% ipython --no-banner

In [1]: import numpy as np

In [2]: import numpy.linalg as la

In [3]: np.set_printoptions(precision=2, suppress=True, linewidth=100, floatmode="fixed")

In [4]: tidy = lambda a: np.round(a, 2) + 0

In [5]: rng = np.random.default_rng(91882)

In [6]: data = np.array([[4, 7, -9, 1],
   ...:     [-6, -2, -9, -2],
   ...:     [1, 9, 2, -3],
   ...:     [9, -5, 4, 0],
   ...:     [-9, 3, 6, 4],
   ...:     [-6, 3, 5, -7],
   ...:     [-8, 1, 4, 0],
   ...:     [4, -1, 2, 4],
   ...:     [-6, -7, 3, 9],
   ...:     [-9, -9, -8, -4],
   ...:     [-8, 0, 8, -1],
   ...:     [8, 7, 8, 8]]) * (rng.random((12, 4)) < 0.3)

In [7]: data
Out[7]: 
array([[ 0,  0,  0,  1],
       [ 0, -2, -9,  0],
       [ 1,  0,  2,  0],
       [ 0,  0,  4,  0],
       [ 0,  0,  0,  0],
       [ 0,  3,  0,  0],
       [ 0,  0,  0,  0],
       [ 0, -1,  2,  4],
       [ 0,  0,  0,  9],
       [ 0,  0, -8,  0],
       [ 0,  0,  0, -1],
       [ 8,  0,  8,  8]])

In [8]: tidy(la.norm(data, 2))
Out[8]: np.float64(17.65)

In [9]: tidy(la.norm(data[5] - data[2]))
Out[9]: np.float64(3.74)

In [10]: tidy(la.norm(data) ** 2 / la.norm(data, 2) ** 2)
Out[10]: np.float64(1.52)

In [11]: tidy(la.norm(data[5], 1)), tidy(la.norm(data[5], np.inf))
Out[11]: (np.float64(3.0), np.float64(3.0))

In [12]: tidy(la.norm(data, axis=0))
Out[12]: array([ 8.06,  3.74, 15.26, 12.77])

In [13]: tidy(la.norm(data, "nuc"))
Out[13]: np.float64(37.55)

In [14]: tidy(la.norm(data, axis=1))
Out[14]: array([ 1.00,  9.22,  2.24,  4.00,  0.00,  3.00,  0.00,  4.58,  9.00,  8.00,  1.00, 13.86])

In [15]: M = np.load("run17.npy")

In [16]: M
Out[16]: 
array([[2, 0, 2, 2, 0, 0, 2, 2, 2, 1],
       [1, 1, 2, 0, 0, 0, 0, 1, 0, 2],
       [2, 1, 2, 0, 1, 2, 2, 1, 2, 2],
       [0, 1, 1, 1, 2, 0, 2, 1, 0, 2],
       [1, 1, 1, 2, 2, 0, 1, 2, 1, 2],
       [1, 0, 0, 0, 0, 2, 1, 1, 1, 1],
       [2, 0, 0, 0, 2, 2, 0, 1, 0, 0],
       [1, 2, 0, 0, 2, 2, 1, 2, 0, 0],
       [1, 1, 1, 1, 1, 2, 0, 2, 2, 2],
       [2, 1, 1, 2, 1, 0, 1, 0, 1, 2]])

In [17]: Xs = data - data.mean(axis=0)

In [18]: Uu, sig, vt = la.svd(Xs, full_matrices=False)

In [19]: np.abs(vt[0]).argmax()
Out[19]: np.int64(2)

In [20]: tidy(Xs.mean(axis=0))
Out[20]: array([0.00, 0.00, 0.00, 0.00])

In [21]: la.matrix_rank(Xs)
Out[21]: np.int64(4)

In [22]: tidy((sig ** 2).sum() ** 2 / (sig ** 4).sum())
Out[22]: np.float64(1.88)

In [23]: tidy(sig)
Out[23]: array([17.28,  9.62,  5.34,  3.41])

In [24]: Y = M / la.norm(M, axis=1, keepdims=True)

In [25]: G = Y @ Y.T

In [26]: tidy(np.degrees(np.arccos(np.clip(G[8, 6], -1, 1))))
Out[26]: np.float64(52.75)

In [27]: (np.abs(G) > 0.9).astype(int)
Out[27]: 
array([[1, 0, 0, 0, 0, 0, 0, 0, 0, 0],
       [0, 1, 0, 0, 0, 0, 0, 0, 0, 0],
       [0, 0, 1, 0, 0, 0, 0, 0, 0, 0],
       [0, 0, 0, 1, 0, 0, 0, 0, 0, 0],
       [0, 0, 0, 0, 1, 0, 0, 0, 0, 0],
       [0, 0, 0, 0, 0, 1, 0, 0, 0, 0],
       [0, 0, 0, 0, 0, 0, 1, 0, 0, 0],
       [0, 0, 0, 0, 0, 0, 0, 1, 0, 0],
       [0, 0, 0, 0, 0, 0, 0, 0, 1, 0],
       [0, 0, 0, 0, 0, 0, 0, 0, 0, 1]])

In [28]: (G - 2 * np.eye(10)).round(6).argmax(axis=1)
Out[28]: array([4, 2, 8, 4, 3, 2, 7, 6, 2, 4])

In [29]: m1 = np.loadtxt("case3.csv", delimiter=",")

In [30]: m1
Out[30]: 
array([[6.00, 5.00, 0.00, 0.00, 0.00, 0.00, 0.00, 0.00, 0.00, 0.00, 0.00, 0.00],
       [5.00, 4.00, 5.00, 0.00, 0.00, 0.00, 0.00, 0.00, 0.00, 0.00, 0.00, 0.00],
       [0.00, 5.00, 9.00, 5.00, 0.00, 0.00, 0.00, 0.00, 0.00, 0.00, 0.00, 0.00],
       [0.00, 0.00, 5.00, 2.00, 5.00, 0.00, 0.00, 0.00, 0.00, 0.00, 0.00, 0.00],
       [0.00, 0.00, 0.00, 5.00, 9.00, 5.00, 0.00, 0.00, 0.00, 0.00, 0.00, 0.00],
       [0.00, 0.00, 0.00, 0.00, 5.00, 2.00, 5.00, 0.00, 0.00, 0.00, 0.00, 0.00],
       [0.00, 0.00, 0.00, 0.00, 0.00, 5.00, 9.00, 5.00, 0.00, 0.00, 0.00, 0.00],
       [0.00, 0.00, 0.00, 0.00, 0.00, 0.00, 5.00, 9.00, 5.00, 0.00, 0.00, 0.00],
       [0.00, 0.00, 0.00, 0.00, 0.00, 0.00, 0.00, 5.00, 0.00, 5.00, 0.00, 0.00],
       [0.00, 0.00, 0.00, 0.00, 0.00, 0.00, 0.00, 0.00, 5.00, 8.00, 5.00, 0.00],
       [0.00, 0.00, 0.00, 0.00, 0.00, 0.00, 0.00, 0.00, 0.00, 5.00, 5.00, 5.00],
       [0.00, 0.00, 0.00, 0.00, 0.00, 0.00, 0.00, 0.00, 0.00, 0.00, 5.00, 8.00]])

In [31]: Uu, sig, vt = la.svd(m1)

In [32]: tidy(sig)
Out[32]: array([16.43, 15.10, 14.15, 12.29,  9.37,  8.11,  6.21,  4.92,  4.12,  2.10,  0.52,  0.04])

In [33]: Y = Uu[:, :11] @ np.diag(sig[:11]) @ vt[:11]

In [34]: tidy(la.norm(m1 - Y, 2)), tidy(sig[11])
Out[34]: (np.float64(0.04), np.float64(0.04))

In [35]: la.matrix_rank(Y)
Out[35]: np.int64(11)
